$ python3 -q
>>> import numpy as np
>>> import numpy.linalg as la
>>> np.set_printoptions(precision=1, suppress=True, linewidth=120)
>>> def rnd(a):
...     return np.round(a, 1) + 0
... 
>>> data = np.loadtxt("sample9.csv", delimiter=",")
>>> data
array([[ 1., -2.,  0., -3.],
       [ 0.,  0.,  0.,  0.],
       [ 0.,  0.,  0.,  0.],
       [-2., -1., -2., -2.],
       [ 0.,  0.,  0.,  0.],
       [-1., -1., -2., -1.],
       [ 0.,  0.,  0.,  0.],
       [-1., -1., -2., -1.],
       [ 0.,  0.,  0.,  0.],
       [ 0.,  0.,  0.,  0.],
       [ 0.,  0.,  0.,  0.],
       [ 1., -2.,  0., -3.],
       [ 0.,  0.,  0.,  0.],
       [ 2., -1.,  2., -2.],
       [ 0.,  0.,  0.,  0.]])
>>> rank = la.matrix_rank(data)
>>> rank
np.int64(3)
>>> null = la.svd(data)[2][rank:].T
>>> [int(la.matrix_rank(np.delete(data, i, axis=0))) for i in range(15)]
[3, 3, 3, 2, 3, 3, 3, 3, 3, 3, 3, 3, 3, 3, 3]
>>> rnd(data @ null)
array([[0.],
       [0.],
       [0.],
       [0.],
       [0.],
       [0.],
       [0.],
       [0.],
       [0.],
       [0.],
       [0.],
       [0.],
       [0.],
       [0.],
       [0.]])
>>> [int(la.matrix_rank(data[:, :j + 1])) for j in range(4)]
[1, 2, 3, 3]
>>> [int(la.matrix_rank(data[:i])) for i in range(1, len(data) + 1)]
[1, 1, 1, 2, 2, 3, 3, 3, 3, 3, 3, 3, 3, 3, 3]
>>> D = la.norm(data[:, None] - data[None], axis=-1)
>>> rnd(D[10])
array([3.7, 0. , 0. , 3.6, 0. , 2.6, 0. , 2.6, 0. , 0. , 0. , 3.7, 0. , 3.6, 0. ])
>>> rnd(la.norm(data, axis=1))
array([3.7, 0. , 0. , 3.6, 0. , 2.6, 0. , 2.6, 0. , 0. , 0. , 3.7, 0. , 3.6, 0. ])
>>> (D + 1e9 * np.eye(15)).round(6).argmin(axis=1)
array([11,  2,  1,  5,  1,  7,  1,  5,  1,  1,  1,  0,  1,  0,  1])
>>> rnd(la.norm(data - data.mean(axis=0), axis=1))
array([2.8, 1. , 1. , 2.9, 1. , 2.1, 1. , 2.1, 1. , 1. , 1. , 2.8, 1. , 3.3, 1. ])
>>> F = np.load("a.npy")
>>> F
array([[-1, -1, -1, -1, -1, -1],
       [-1, -2, -2, -2, -2, -2],
       [-1, -2, -3, -3, -3, -3],
       [-1, -2, -3, -4, -4, -4],
       [-1, -2, -3, -4, -5, -5],
       [-1, -2, -3, -4, -5, -6]])
>>> evals, vecs = la.eigh(F)
>>> x = np.array([1, -2, -1, 3, 0, -1])
>>> np.abs(F).sum(axis=1).max(), rnd(np.abs(evals).max())
(np.int64(21), np.float64(17.2))
>>> arr = np.array([[0, 5, 1, 4, 6, 6, -2, -4],
...     [1, 4, -9, -2, 0, 5, -2, -8],
...     [-3, 1, -2, 5, 9, -7, -7, 5],
...     [-7, 2, 2, 5, -3, -7, -1, -4],
...     [0, -9, 1, -2, -5, 5, -3, -8],
...     [7, 3, 4, 1, 5, -5, -9, 4],
...     [-4, -9, 8, 7, -5, 9, -10, 0],
...     [4, 6, -8, 6, 0, -4, 3, 3]])
>>> f = np.array([0, 0, 2, 2, 3, 1, -2, 2])
>>> B = arr + np.outer(f, np.eye(8)[1])
>>> la.matrix_rank(B - arr)
np.int64(1)
>>> rnd(la.det(B) / la.det(arr)), rnd(1 + la.solve(arr, f)[1])
(np.float64(0.6), np.float64(0.6))
>>> B = np.array([[4, 3, 0],
...     [4, 3, 4],
...     [5, 4, 3],
...     [4, 3, 4],
...     [3, 5, 4],
...     [4, 4, 1],
...     [3, 3, 3],
...     [5, 5, 5]])
>>> la.matrix_rank(arr @ B)
np.int64(3)
>>> np.einsum("ik,kj->ji", arr, B)
array([[  57,  -59,    5,  -50,  -83,   52,    7,   32],
       [  59,  -53,   22,  -58,  -83,   47,   -5,   24],
       [  43,  -60,   51,   -8, -105,   36,  -25,   44]])
>>> la.matrix_rank(np.vstack([arr, B.T]))
np.int64(8)
>>> f = np.array([2, 3, 2, 2, -2])
>>> rng = np.random.default_rng(198)
>>> M = np.outer(rng.normal(size=26), f) + 0.1 * rng.normal(size=(26, 5))
>>> rnd(M)
array([[-1.3, -1.8, -1.2, -1. ,  1.1],
       [-1.8, -2.8, -1.7, -1.8,  1.8],
       [ 2.1,  3.2,  2. ,  2.1, -2.1],
       [-3.3, -4.7, -3.3, -3.3,  3.1],
       [ 0.6,  1.1,  0.8,  0.8, -0.7],
       [ 0.2,  0.5,  0.3,  0.3, -0.3],
       [ 0.9,  1.3,  0.8,  1. , -0.9],
       [-1.5, -2.3, -1.6, -1.6,  1.5],
       [-0.2, -0.3,  0. , -0.3,  0.3],
       [ 1.6,  2.4,  1.7,  1.6, -1.7],
       [-0.4, -0.3, -0.4, -0.3,  0.4],
       [-0.8, -0.8, -0.7, -0.7,  0.6],
       [-0.5, -0.8, -0.5, -0.3,  0.4],
       [ 0. , -0.1,  0. ,  0.1,  0.1],
       [ 1. ,  1.2,  0.8,  0.9, -1. ],
       [-1.9, -2.7, -1.7, -1.8,  1.7],
       [-0.3, -0.6, -0.3, -0.3,  0.4],
       [ 1.4,  2.3,  1.3,  1.5, -1.3],
       [ 0. , -0.1,  0. , -0.1, -0.1],
       [-0.3, -0.6, -0.5, -0.3,  0.3],
       [ 0.8,  0.8,  0.7,  0.6, -0.5],
       [-0.2, -0.3,  0. , -0.1,  0.1],
       [ 2.2,  3.3,  2.1,  2.3, -2.2],
       [ 0.9,  1.2,  0.9,  0.7, -0.6],
       [ 0.8,  1.1,  0.8,  0.7, -0.7],
       [ 3.7,  5.7,  3.8,  3.8, -3.9]])
>>> lab = M[:, 0] > np.median(M[:, 0])
>>> f = M[lab].mean(axis=0) - M[~lab].mean(axis=0)
>>> rnd((((M - M.mean(axis=0)) @ f > 0) == lab).mean())
np.float64(1.0)
>>> mat = np.load("x.npy")
>>> rnd(mat)
array([[-2.4, -2.5, -3.5, -1. ],
       [-3.2, -1.8,  3.3, -0.8],
       [ 1.1,  1.8,  4.5,  0.6],
       [-3.7, -2.5,  2. , -1. ],
       [ 2.8,  1.4, -3.9,  0.6],
       [-3.1, -1.7,  3.5, -0.7],
       [-3.2, -3. , -2.2, -1.1],
       [-1.7, -0.4,  4.7, -0.2],
       [-2.1, -2.4, -3.8, -0.9],
       [ 1. ,  1.7,  4.6,  0.6],
       [ 3.6,  2.3, -2.4,  0.9]])
>>> left, sv, vt = la.svd(mat)
>>> vecs = vt[:(sv > 1e-8).sum()]
>>> x = mat[9] + 2 * mat[0] + rng.integers(2) * np.eye(4)[0]
>>> rnd(x)
array([-3.8, -3.4, -2.4, -1.3])
>>> np.allclose(vecs.T @ vecs @ x, x)
True
>>> def softmax(z):
...     e = np.exp(z - z.max(axis=-1, keepdims=True))
...     return e / e.sum(axis=-1, keepdims=True)
... 
>>> rnd(softmax(10 * mat[7]))
array([0., 0., 1., 0.])
>>> rnd(softmax(mat[7] + 5))
array([0., 0., 1., 0.])
>>> att = mat @ mat.T / np.sqrt(4)
>>> softmax(att).round(6).argmax(axis=1)
array([ 0,  1,  2,  3,  4,  5,  6,  7,  8,  9, 10])
>>> left, sv, vt = la.svd(mat)
>>> np.argmax(sv[:-1] / (sv[1:] + 1e-6)) + 1
np.int64(2)
>>> B = left[:, :2] @ np.diag(sv[:2]) @ vt[:2]
>>> la.matrix_rank(B)
np.int64(2)
>>> rnd(la.norm(mat - B) / la.norm(mat))
np.float64(0.0)
>>> Xc = mat - mat.mean(axis=0)
>>> vecs = la.svd(Xc)[2][:2]
>>> B = Xc - Xc @ vecs.T @ vecs
>>> rnd((Xc @ vecs.T).std(axis=0))
array([3.6, 3.2])
>>> la.norm(B, axis=1).round(6).argmax()
np.int64(0)
>>> Xc = mat - mat.mean(axis=0)
>>> left, sv, vt = la.svd(Xc, full_matrices=False)
>>> rnd(vt[0] * np.sign(vt[0, np.abs(vt[0]).argmax()]))
array([-0.2,  0. ,  1. ,  0. ])
>>> la.matrix_rank(Xc)
np.int64(2)
>>> np.searchsorted(np.cumsum(sv ** 2) / (sv ** 2).sum(), 0.9) + 1
np.int64(2)
>>> np.abs(vt[0]).argmax()
np.int64(2)
>>> rnd((sv ** 2).sum() ** 2 / (sv ** 4).sum())
np.float64(2.0)
>>> (np.sign(left[:, 0]) == np.sign(left[0, 0])).astype(int)
array([1, 0, 0, 0, 1, 0, 1, 0, 1, 0, 1])
>>> np.abs(left[:, 0]).argmax()
np.int64(4)
>>> rnd(sv ** 2 / (sv ** 2).sum())
array([0.6, 0.4, 0. , 0. ])
>>> feats = 0.7 ** np.abs(np.subtract.outer(np.arange(6), np.arange(6)))
>>> rnd(feats)
array([[1. , 0.7, 0.5, 0.3, 0.2, 0.2],
       [0.7, 1. , 0.7, 0.5, 0.3, 0.2],
       [0.5, 0.7, 1. , 0.7, 0.5, 0.3],
       [0.3, 0.5, 0.7, 1. , 0.7, 0.5],
       [0.2, 0.3, 0.5, 0.7, 1. , 0.7],
       [0.2, 0.2, 0.3, 0.5, 0.7, 1. ]])
>>> rnd(feats @ feats)
array([[1.9, 2. , 1.9, 1.6, 1.3, 1. ],
       [2. , 2.4, 2.3, 2.1, 1.7, 1.3],
       [1.9, 2.3, 2.6, 2.4, 2.1, 1.6],
       [1.6, 2.1, 2.4, 2.6, 2.3, 1.9],
       [1.3, 1.7, 2.1, 2.3, 2.4, 2. ],
       [1. , 1.3, 1.6, 1.9, 2. , 1.9]])
>>> rnd(np.sort(np.abs(la.eigvals(feats))))
array([0.2, 0.2, 0.3, 0.6, 1.3, 3.4])
>>> rnd(la.matrix_power(feats, 3))
array([[5.3, 6.2, 6.4, 6. , 5.2, 4.2],
       [6.2, 7.4, 7.7, 7.4, 6.5, 5.2],
       [6.4, 7.7, 8.4, 8.3, 7.4, 6. ],
       [6. , 7.4, 8.3, 8.4, 7.7, 6.4],
       [5.2, 6.5, 7.4, 7.7, 7.4, 6.2],
       [4.2, 5.2, 6. , 6.4, 6.2, 5.3]])
>>> rnd(la.det(feats))
np.float64(0.0)
>>> np.allclose(feats, feats.T)
True
>>> rnd((feats + feats.T) / 2)
array([[1. , 0.7, 0.5, 0.3, 0.2, 0.2],
       [0.7, 1. , 0.7, 0.5, 0.3, 0.2],
       [0.5, 0.7, 1. , 0.7, 0.5, 0.3],
       [0.3, 0.5, 0.7, 1. , 0.7, 0.5],
       [0.2, 0.3, 0.5, 0.7, 1. , 0.7],
       [0.2, 0.2, 0.3, 0.5, 0.7, 1. ]])
>>> rnd(la.norm(feats[3], 1)), rnd(la.norm(feats[3], np.inf))
(np.float64(3.7), np.float64(1.0))
>>> rnd(la.norm(feats) ** 2 / la.norm(feats, 2) ** 2)
np.float64(1.2)
>>> rnd(la.norm(feats, axis=1))
array([1.4, 1.5, 1.6, 1.6, 1.5, 1.4])
>>> x = np.array([2, 5, -3, 5, -4, -3])
>>> rnd(feats @ np.ones(6))
array([2.9, 3.5, 3.7, 3.7, 3.5, 2.9])
>>> la.norm(feats @ x) <= la.norm(feats, 2) * la.norm(x) + 1e-9
np.True_
>>> rnd(feats * x)
array([[ 2. ,  3.5, -1.5,  1.7, -1. , -0.5],
       [ 1.4,  5. , -2.1,  2.4, -1.4, -0.7],
       [ 1. ,  3.5, -3. ,  3.5, -2. , -1. ],
       [ 0.7,  2.4, -2.1,  5. , -2.8, -1.5],
       [ 0.5,  1.7, -1.5,  3.5, -4. , -2.1],
       [ 0.3,  1.2, -1. ,  2.4, -2.8, -3. ]])
>>> rnd(feats @ (2 * x))
array([ 8.6,  9.3,  4. ,  3.5, -3.7, -5.7])
>>> f = np.array([4, 4, 2, 3, 1, 5])
>>> B = feats + np.outer(f, np.eye(6)[4])
>>> rnd(la.det(B) / la.det(feats)), rnd(1 + la.solve(feats, f)[4])
(np.float64(-7.1), np.float64(-7.1))
>>> rnd(B)
array([[1. , 0.7, 0.5, 0.3, 4.2, 0.2],
       [0.7, 1. , 0.7, 0.5, 4.3, 0.2],
       [0.5, 0.7, 1. , 0.7, 2.5, 0.3],
       [0.3, 0.5, 0.7, 1. , 3.7, 0.5],
       [0.2, 0.3, 0.5, 0.7, 2. , 0.7],
       [0.2, 0.2, 0.3, 0.5, 5.7, 1. ]])
>>> K = np.minimum.outer(np.arange(1, 10), np.arange(1, 10)) * 3
>>> K
array([[ 3,  3,  3,  3,  3,  3,  3,  3,  3],
       [ 3,  6,  6,  6,  6,  6,  6,  6,  6],
       [ 3,  6,  9,  9,  9,  9,  9,  9,  9],
       [ 3,  6,  9, 12, 12, 12, 12, 12, 12],
       [ 3,  6,  9, 12, 15, 15, 15, 15, 15],
       [ 3,  6,  9, 12, 15, 18, 18, 18, 18],
       [ 3,  6,  9, 12, 15, 18, 21, 21, 21],
       [ 3,  6,  9, 12, 15, 18, 21, 24, 24],
       [ 3,  6,  9, 12, 15, 18, 21, 24, 27]])
>>> lab = rng.permutation(9)
>>> lab
array([2, 6, 0, 8, 1, 5, 4, 7, 3])
>>> B = K[lab][:, lab]
>>> rnd(la.det(B)), rnd(la.det(K[lab]))
(np.float64(19683.0), np.float64(19683.0))
>>> np.trace(B)
np.int64(135)
>>> np.diag(B)
array([ 9, 21,  3, 27,  6, 18, 15, 24, 12])
>>> np.allclose(B, K)
False
>>> E = np.loadtxt("data.csv", delimiter=",")
>>> E
array([[ 3.,  1.,  2.,  0.,  0.,  3.,  1.],
       [ 4.,  4.,  5.,  2.,  0.,  4.,  4.],
       [ 5.,  6.,  5.,  5.,  2.,  6.,  6.],
       [ 6.,  9.,  7.,  8.,  4.,  9.,  6.],
       [ 7., 11., 10., 10.,  5.,  9.,  7.],
       [ 8., 12., 13., 10.,  5., 11.,  7.],
       [ 8., 12., 13., 11.,  6., 14.,  8.],
       [ 9., 13., 13., 12.,  9., 16.,  8.],
       [12., 15., 14., 15., 11., 18.,  9.],
       [15., 17., 17., 18., 13., 20., 11.],
       [16., 20., 19., 18., 13., 23., 12.],
       [19., 23., 21., 21., 16., 25., 14.],
       [21., 26., 24., 24., 18., 27., 14.],
       [22., 28., 25., 26., 20., 27., 14.],
       [22., 31., 28., 27., 22., 28., 15.],
       [24., 33., 28., 29., 23., 28., 17.],
       [24., 36., 31., 31., 24., 31., 17.],
       [24., 37., 33., 32., 27., 33., 20.],
       [26., 37., 35., 33., 27., 36., 21.],
       [26., 40., 36., 33., 27., 37., 21.],
       [29., 42., 37., 36., 27., 38., 22.],
       [30., 45., 38., 37., 30., 40., 24.],
       [32., 46., 40., 38., 33., 42., 26.]])
>>> theta = np.radians(36)
>>> r_ = np.eye(7)
>>> r_[1, 1] = r_[3, 3] = np.cos(theta)
>>> r_[1, 3], r_[3, 1] = -np.sin(theta), np.sin(theta)
>>> rnd(r_)
array([[ 1. ,  0. ,  0. ,  0. ,  0. ,  0. ,  0. ],
       [ 0. ,  0.8,  0. , -0.6,  0. ,  0. ,  0. ],
       [ 0. ,  0. ,  1. ,  0. ,  0. ,  0. ,  0. ],
       [ 0. ,  0.6,  0. ,  0.8,  0. ,  0. ,  0. ],
       [ 0. ,  0. ,  0. ,  0. ,  1. ,  0. ,  0. ],
       [ 0. ,  0. ,  0. ,  0. ,  0. ,  1. ,  0. ],
       [ 0. ,  0. ,  0. ,  0. ,  0. ,  0. ,  1. ]])
>>> B = E @ r_.T
>>> rnd(np.abs(B - E).max(axis=0))
array([ 0. , 31.1,  0. , 19.8,  0. ,  0. ,  0. ])
>>> rnd(la.det(r_)), rnd(np.trace(r_))
(np.float64(1.0), np.float64(6.6))
